In [1]: import numpy as np

In [2]: import numpy.linalg as la

In [3]: np.set_printoptions(suppress=True, linewidth=120)

In [4]: rd = lambda a: np.round(a, 3) + 0

In [5]: F = np.load("a.npy")

In [6]: F
Out[6]: 
array([[ 2, -2, -1,  2,  1,  0],
       [-2,  2, -2, -1,  2,  1],
       [-1, -2,  2, -2, -1,  2],
       [ 2, -1, -2,  2, -2, -1],
       [ 1,  2, -1, -2,  2, -2],
       [ 0,  1,  2, -1, -2,  2]])

In [7]: out = F / la.norm(F, axis=1, keepdims=True)

In [8]: G = out @ out.T

In [9]: rd(la.norm(out, axis=1))
Out[9]: array([1., 1., 1., 1., 1., 1.])

In [10]: (np.abs(G) > 0.9).astype(int)
Out[10]: 
array([[1, 0, 0, 0, 0, 0],
       [0, 1, 0, 0, 0, 0],
       [0, 0, 1, 0, 0, 0],
       [0, 0, 0, 1, 0, 0],
       [0, 0, 0, 0, 1, 0],
       [0, 0, 0, 0, 0, 1]])

In [11]: t3 = np.stack([F, 2 * F, F[::-1]])

In [12]: rd(la.norm(t3, axis=(1, 2)))
Out[12]: array([10., 20., 10.])

In [13]: la.matrix_rank(t3.reshape(3, -1))
Out[13]: np.int64(2)

In [14]: (t3 @ F.T).shape
Out[14]: (3, 6, 6)

In [15]: rd(la.det(t3))
Out[15]: array([  896., 57344.,  -896.])

In [16]: t3.sum(axis=0)
Out[16]: 
array([[ 6, -5, -1,  5,  1,  2],
       [-5,  8, -7, -5,  8,  1],
       [-1, -7,  4, -4, -5,  5],
       [ 5, -5, -4,  4, -7, -1],
       [ 1,  8, -5, -7,  8, -5],
       [ 2,  1,  5, -1, -5,  6]])

In [17]: rng = np.random.default_rng(52)

In [18]: labels = rng.permutation(6)

In [19]: out = F[:, labels] * rng.choice([-1, 1], 6)

In [20]: out
Out[20]: 
array([[-1,  1,  2,  2,  0,  2],
       [-2,  2, -1, -2,  1, -2],
       [ 1, -2, -2,  2,  2, -1],
       [ 2,  2,  2,  1, -1,  2],
       [-2,  1, -2, -2, -2,  1],
       [ 2, -2, -1, -1,  2,  0]])

In [21]: left, _, Vh = la.svd(F.T @ out)

In [22]: labels
Out[22]: array([4, 2, 3, 1, 5, 0])

In [23]: rd(la.lstsq(F, out)[0])
Out[23]: 
array([[ 0.,  0.,  0.,  0.,  0.,  1.],
       [ 0.,  0.,  0., -1.,  0.,  0.],
       [ 0., -1.,  0.,  0.,  0.,  0.],
       [ 0.,  0.,  1.,  0.,  0.,  0.],
       [-1.,  0.,  0.,  0.,  0.,  0.],
       [ 0.,  0.,  0.,  0.,  1.,  0.]])

In [24]: w, vecs = la.eigh(F)

In [25]: x0 = np.array([2, 1, 0, 2, 0, 2])

In [26]: rd(vecs * np.abs(w) @ vecs.T)
Out[26]: 
array([[ 3.221, -0.727, -0.482,  1.132, -0.451, -1.174],
       [-0.727,  3.882, -0.554, -1.131,  0.785, -0.451],
       [-0.482, -0.554,  3.699, -1.103, -1.131,  1.132],
       [ 1.132, -1.131, -1.103,  3.699, -0.554, -0.482],
       [-0.451,  0.785, -1.131, -0.554,  3.882, -0.727],
       [-1.174, -0.451,  1.132, -0.482, -0.727,  3.221]])

In [27]: x0 @ F @ x0 / (x0 @ x0), rd(w[0]), rd(w[-1])
Out[27]: (np.float64(2.0), np.float64(-3.148), np.float64(6.342))

In [28]: np.abs(F).sum(axis=1).max(), rd(np.abs(w).max())
Out[28]: (np.int64(10), np.float64(6.342))

In [29]: x0 @ F @ x0
Out[29]: np.int64(26)

In [30]: t = np.radians(60)

In [31]: R = np.eye(6)

In [32]: R[1, 1] = R[0, 0] = np.cos(t)

In [33]: R[1, 0], R[0, 1] = -np.sin(t), np.sin(t)

In [34]: rd(R)
Out[34]: 
array([[ 0.5  ,  0.866,  0.   ,  0.   ,  0.   ,  0.   ],
       [-0.866,  0.5  ,  0.   ,  0.   ,  0.   ,  0.   ],
       [ 0.   ,  0.   ,  1.   ,  0.   ,  0.   ,  0.   ],
       [ 0.   ,  0.   ,  0.   ,  1.   ,  0.   ,  0.   ],
       [ 0.   ,  0.   ,  0.   ,  0.   ,  1.   ,  0.   ],
       [ 0.   ,  0.   ,  0.   ,  0.   ,  0.   ,  1.   ]])

In [35]: out = F @ R.T

In [36]: rd(out)
Out[36]: 
array([[-0.732, -2.732, -1.   ,  2.   ,  1.   ,  0.   ],
       [ 0.732,  2.732, -2.   , -1.   ,  2.   ,  1.   ],
       [-2.232, -0.134,  2.   , -2.   , -1.   ,  2.   ],
       [ 0.134, -2.232, -2.   ,  2.   , -2.   , -1.   ],
       [ 2.232,  0.134, -1.   , -2.   ,  2.   , -2.   ],
       [ 0.866,  0.5  ,  2.   , -1.   , -2.   ,  2.   ]])

In [37]: rd(la.svd(F, compute_uv=False)), rd(la.svd(out, compute_uv=False))
Out[37]: 
(array([6.342, 6.059, 3.148, 2.805, 1.655, 1.596]),
 array([6.342, 6.059, 3.148, 2.805, 1.655, 1.596]))

In [38]: rd(np.abs(out - F).max(axis=0))
Out[38]: array([2.732, 1.866, 0.   , 0.   , 0.   , 0.   ])

In [39]: np.allclose(F @ F.T, out @ out.T)
Out[39]: True

In [40]: K = np.load("test13.npy")

In [41]: K
Out[41]: 
array([[0., 0., 0., 0., 0., 0., 0., 0., 0., 0., 0., 0.],
       [0., 0., 0., 0., 0., 0., 0., 0., 0., 0., 0., 2.],
       [0., 0., 0., 0., 0., 0., 0., 0., 0., 0., 0., 1.],
       [0., 0., 0., 0., 0., 0., 0., 0., 0., 0., 0., 2.],
       [0., 0., 0., 0., 0., 0., 0., 0., 0., 0., 0., 3.],
       [0., 0., 0., 0., 0., 0., 0., 0., 0., 0., 0., 1.],
       [0., 0., 0., 0., 0., 0., 0., 0., 0., 0., 0., 1.],
       [0., 0., 0., 0., 0., 0., 0., 0., 0., 0., 0., 1.],
       [0., 0., 0., 0., 0., 0., 0., 0., 0., 0., 0., 1.],
       [0., 0., 0., 0., 0., 0., 0., 0., 0., 0., 0., 1.],
       [0., 0., 0., 0., 0., 0., 0., 0., 0., 0., 0., 2.],
       [0., 2., 1., 2., 3., 1., 1., 1., 1., 1., 2., 0.]])

In [42]: np.allclose(K[:-1].T @ la.lstsq(K[:-1].T, K[-1])[0], K[-1])
Out[42]: False

In [43]: la.lstsq(K[:-1].T, K[-1])[2]
Out[43]: np.int32(1)

In [44]: rd(np.trace(la.pinv(K) @ K))
Out[44]: np.float64(2.0)

In [45]: try:
    ...:     la.inv(K)
    ...: except la.LinAlgError as e:
    ...:     print(e)
    ...: 
Singular matrix

In [46]: rd(K @ la.pinv(K) @ K)
Out[46]: 
array([[0., 0., 0., 0., 0., 0., 0., 0., 0., 0., 0., 0.],
       [0., 0., 0., 0., 0., 0., 0., 0., 0., 0., 0., 2.],
       [0., 0., 0., 0., 0., 0., 0., 0., 0., 0., 0., 1.],
       [0., 0., 0., 0., 0., 0., 0., 0., 0., 0., 0., 2.],
       [0., 0., 0., 0., 0., 0., 0., 0., 0., 0., 0., 3.],
       [0., 0., 0., 0., 0., 0., 0., 0., 0., 0., 0., 1.],
       [0., 0., 0., 0., 0., 0., 0., 0., 0., 0., 0., 1.],
       [0., 0., 0., 0., 0., 0., 0., 0., 0., 0., 0., 1.],
       [0., 0., 0., 0., 0., 0., 0., 0., 0., 0., 0., 1.],
       [0., 0., 0., 0., 0., 0., 0., 0., 0., 0., 0., 1.],
       [0., 0., 0., 0., 0., 0., 0., 0., 0., 0., 0., 2.],
       [0., 2., 1., 2., 3., 1., 1., 1., 1., 1., 2., 0.]])

In [47]: x0 = np.array([0, -3, -3, 1, 1, 1])

In [48]: h = np.maximum(F @ x0, 0)

In [49]: F * (h > 1e-9)[:, None]
Out[49]: 
array([[ 2, -2, -1,  2,  1,  0],
       [-2,  2, -2, -1,  2,  1],
       [ 0,  0,  0,  0,  0,  0],
       [ 2, -1, -2,  2, -2, -1],
       [ 0,  0,  0,  0,  0,  0],
       [ 0,  0,  0,  0,  0,  0]])

In [50]: np.maximum(F @ x0, 0) - np.maximum(-F @ x0, 0)
Out[50]: array([ 12,   2,  -1,   8,  -5, -10])

In [51]: rd(np.tanh(F @ x0))
Out[51]: array([ 1.   ,  0.964, -0.762,  1.   , -1.   , -1.   ])

In [52]: np.maximum(F @ (3 * x0), 0)
Out[52]: array([36,  6,  0, 24,  0,  0])

In [53]: out = np.array([[2, 1],
    ...:     [2, 0],
    ...:     [0, 1],
    ...:     [2, 0],
    ...:     [3, 1],
    ...:     [1, 2],
    ...:     [0, 2],
    ...:     [3, 3],
    ...:     [2, 0],
    ...:     [0, 2],
    ...:     [3, 2],
    ...:     [0, 0]])

In [54]: np.einsum("ij->j", K)
Out[54]: array([ 0.,  2.,  1.,  2.,  3.,  1.,  1.,  1.,  1.,  1.,  2., 15.])

In [55]: np.einsum("ij,ij->i", K, K)
Out[55]: array([ 0.,  4.,  1.,  4.,  9.,  1.,  1.,  1.,  1.,  1.,  4., 27.])

In [56]: K @ out
Out[56]: 
array([[ 0.,  0.],
       [ 0.,  0.],
       [ 0.,  0.],
       [ 0.,  0.],
       [ 0.,  0.],
       [ 0.,  0.],
       [ 0.,  0.],
       [ 0.,  0.],
       [ 0.,  0.],
       [ 0.,  0.],
       [ 0.,  0.],
       [29., 17.]])

In [57]: la.matrix_rank(np.vstack([K, out.T]))
Out[57]: np.int64(4)

In [58]: X = np.array([[0, 1, -3, -1, -1, -3],
    ...:     [-1, 2, 1, 3, 2, 3],
    ...:     [2, -2, -2, -2, -2, -2],
    ...:     [0, 2, -1, 0, -2, 0]])

In [59]: X[:, 4] = -1 * X[:, 2]

In [60]: X
Out[60]: 
array([[ 0,  1, -3, -1,  3, -3],
       [-1,  2,  1,  3, -1,  3],
       [ 2, -2, -2, -2,  2, -2],
       [ 0,  2, -1,  0,  1,  0]])

In [61]: left, sv, Vh = la.svd(X, full_matrices=False)

In [62]: left.shape, sv.shape, Vh.shape
Out[62]: ((4, 4), (4,), (4, 6))

In [63]: rd(left.T @ X @ Vh.T)
Out[63]: 
array([[7.972, 0.   , 0.   , 0.   ],
       [0.   , 4.153, 0.   , 0.   ],
       [0.   , 0.   , 1.527, 0.   ],
       [0.   , 0.   , 0.   , 0.933]])

In [64]: rd(np.abs(Vh[0]))
Out[64]: array([0.217, 0.2  , 0.443, 0.432, 0.443, 0.578])

In [65]: np.allclose(left * sv @ Vh, X)
Out[65]: True

In [66]: rd(np.sqrt((sv ** 2).sum())), rd(la.norm(X))
Out[66]: (np.float64(9.165), np.float64(9.165))

In [67]: x0 = np.array([5, 4, 6, 8, 9, -9])

In [68]: la.norm(X @ x0) <= la.norm(X, 2) * la.norm(x0) + 1e-9
Out[68]: np.True_

In [69]: X @ x0
Out[69]: array([32, -3, 10, 11])

In [70]: X @ (2 * x0)
Out[70]: array([64, -6, 20, 22])

In [71]: X @ np.eye(6)[2]
Out[71]: array([-3.,  1., -2., -1.])

In [72]: X @ np.ones(6)
Out[72]: array([-3.,  7., -4.,  2.])

In [73]: np.einsum("ij,j->i", X, x0)
Out[73]: array([32, -3, 10, 11])

In [74]: (X * x0).sum(axis=1)
Out[74]: array([32, -3, 10, 11])

In [75]: X * x0
Out[75]: 
array([[  0,   4, -18,  -8,  27,  27],
       [ -5,   8,   6,  24,  -9, -27],
       [ 10,  -8, -12, -16,  18,  18],
       [  0,   8,  -6,   0,   9,   0]])

In [76]: (X @ x0).argmax()
Out[76]: np.int64(0)

In [77]: m1 = np.loadtxt("w.csv", delimiter=",")

In [78]: m1
Out[78]: 
array([[0., 3., 3., 2., 2., 0., 4., 4., 1.],
       [3., 4., 2., 2., 2., 4., 3., 0., 4.],
       [3., 2., 0., 1., 2., 3., 3., 2., 2.],
       [2., 2., 1., 2., 2., 2., 2., 1., 1.],
       [2., 2., 2., 2., 4., 3., 4., 4., 0.],
       [0., 4., 3., 2., 3., 0., 0., 3., 2.],
       [4., 3., 3., 2., 4., 0., 0., 3., 3.],
       [4., 0., 2., 1., 4., 3., 3., 4., 3.],
       [1., 4., 2., 1., 0., 2., 3., 3., 0.]])

In [79]: x0 = np.array([0, 4, 3, 4, 0, 5, 0, 1, 1])

In [80]: h = np.maximum(m1 @ x0, 0)

In [81]: np.tanh(m1 @ x0)
Out[81]: array([1., 1., 1., 1., 1., 1., 1., 1., 1.])

In [82]: h
Out[82]: array([34., 54., 31., 31., 41., 38., 35., 32., 39.])

In [83]: mat = np.load("mat.npy")

In [84]: mat
Out[84]: 
array([[  4.768,  -6.39 ,  -6.572,  -9.466,   2.855,  -2.565,   0.296,   5.384,  -0.344,  -3.171,  -5.466],
       [  6.039, -21.414,   7.271,  -5.57 ,  -3.203,  -0.743,   7.026,   3.146,  -2.193,  -4.293,  -0.422],
       [ -0.026,   3.143,  -2.006, -13.128,  -0.187,  -2.033,   0.807,  -6.017,  -4.859,   6.694,   5.814],
       [ -6.357,  -6.04 ,   5.264,   2.751,  -4.587,   2.526,   5.646,   1.895,   1.431,  -2.91 ,   1.824],
       [ -4.202,  -9.661,  13.256,  11.711,  -3.308,  -0.279,  -4.515,  10.415,   3.394,  -0.467,   0.693],
       [  7.569,  -1.393,  -2.989,  -5.526,   2.192,   9.346,  -5.773, -12.634,   4.003,  -3.194,   5.878],
       [  3.986,   7.557,  -3.297,  -2.354,   4.06 ,   1.047,  -3.551,  -1.836,  -1.042,  -1.449,  -2.101],
       [  3.335,   8.38 ,  -5.184,  -3.203,  -4.057,  -1.34 ,   2.355,  -8.283,   0.153,   6.694,   7.554],
       [  0.075,  -9.363,  -9.14 ,  -9.403,  -4.999,   9.907,   9.958,  -5.591,   4.045,  -2.88 ,  -5.356],
       [ -6.331, -12.423,   1.714,  23.356,   2.985, -11.424, -10.685,  -0.294,  -3.372,   1.949,   8.525],
       [  6.415,  -0.247,   0.818,  11.677,  -8.181,   0.816,  -7.405, -12.122,   4.564,   1.015,   2.277],
       [ -9.025,  -9.636,  11.236,  12.025,  -1.096,  -2.035,   0.856,   6.134,  -4.814,   2.586,   0.823],
       [ -4.888,  10.023,  -6.073, -21.607,  -6.469,  -4.768,  -0.511,  14.378,   0.425,  -2.753,  -3.566],
       [  7.604,   3.078, -10.755,  22.295,   2.341,  -6.62 ,   4.426,  -7.968,   0.638, -10.667,   4.048],
       [  4.033,   6.101,   1.801,   2.202,   3.587,   3.758,   3.103,   2.515,   4.007,  -2.757,  -2.197],
       [ -4.634,  -0.575,   7.604, -13.437,  -5.018,  -8.225,   3.062,   1.921,   4.399,  -3.889,  -3.282],
       [  3.795,   0.156,  -9.177,  -2.421,   2.404,  -2.419,   2.245,   3.959,  -2.691,   7.468,  -3.626],
       [  1.148,  -9.919, -10.899, -16.162,  -4.412,  -8.734,  -2.428, -11.885,  -0.216,   9.203,  -7.423],
       [  6.473,  13.413,   0.087,  -8.105,   9.989, -14.607,   3.972,  -4.489,  -0.769,  -3.491,  -0.616],
       [ -2.016,   6.64 ,   3.704, -16.027,   5.077,  -3.377,  -2.868, -20.492,   3.328,  -3.773,   0.894],
       [ -6.243,  11.68 ,  -6.291,   2.884,  -1.115,   3.282,  -3.425,  10.824,   3.715,  -0.639,   4.112],
       [ -0.639,  -4.728, -22.447, -14.582,   5.257,   5.909,   0.681,   3.285,   2.739,   4.396,  -5.207],
       [ -0.2  ,   7.664,   1.293,  -5.011,   1.761,   4.965,   0.147,   6.61 ,  -6.657,  -1.527,  -0.986],
       [  1.037,  -6.36 ,  -7.858,  -8.661,  -0.869,  -7.408,   0.118,   9.725,  -5.228,   0.792,   7.262],
       [ -1.922,  -3.915, -12.562,  -1.015,  -0.624,   2.073,   5.734,   8.879,   1.633,   6.077,  -0.57 ],
       [  0.305,  -3.334,  -7.541, -13.219,   2.057,  -5.01 ,  -2.428, -15.475,   2.768,  -1.839,   2.327],
       [  3.946,   2.345,  12.84 ,  22.36 ,  -1.257,   8.136,   2.659, -10.533,   0.543,   1.177,   2.89 ]])

In [85]: G = np.cov(mat, rowvar=False)

In [86]: rd(np.corrcoef(mat[:, 2], mat[:, 8])[0, 1])
Out[86]: np.float64(-0.069)

In [87]: G.shape
Out[87]: (11, 11)

In [88]: np.median(mat, axis=0)
Out[88]: array([ 0.305, -0.575, -2.989, -5.011, -0.624, -1.34 ,  0.681,  1.895,  0.543, -1.449,  0.693])

In [89]: rd(la.eigvalsh(G)[::-1])
Out[89]: array([180.666,  96.148,  68.03 ,  57.043,  42.523,  27.363,  16.358,  15.084,  12.322,  11.052,   4.215])
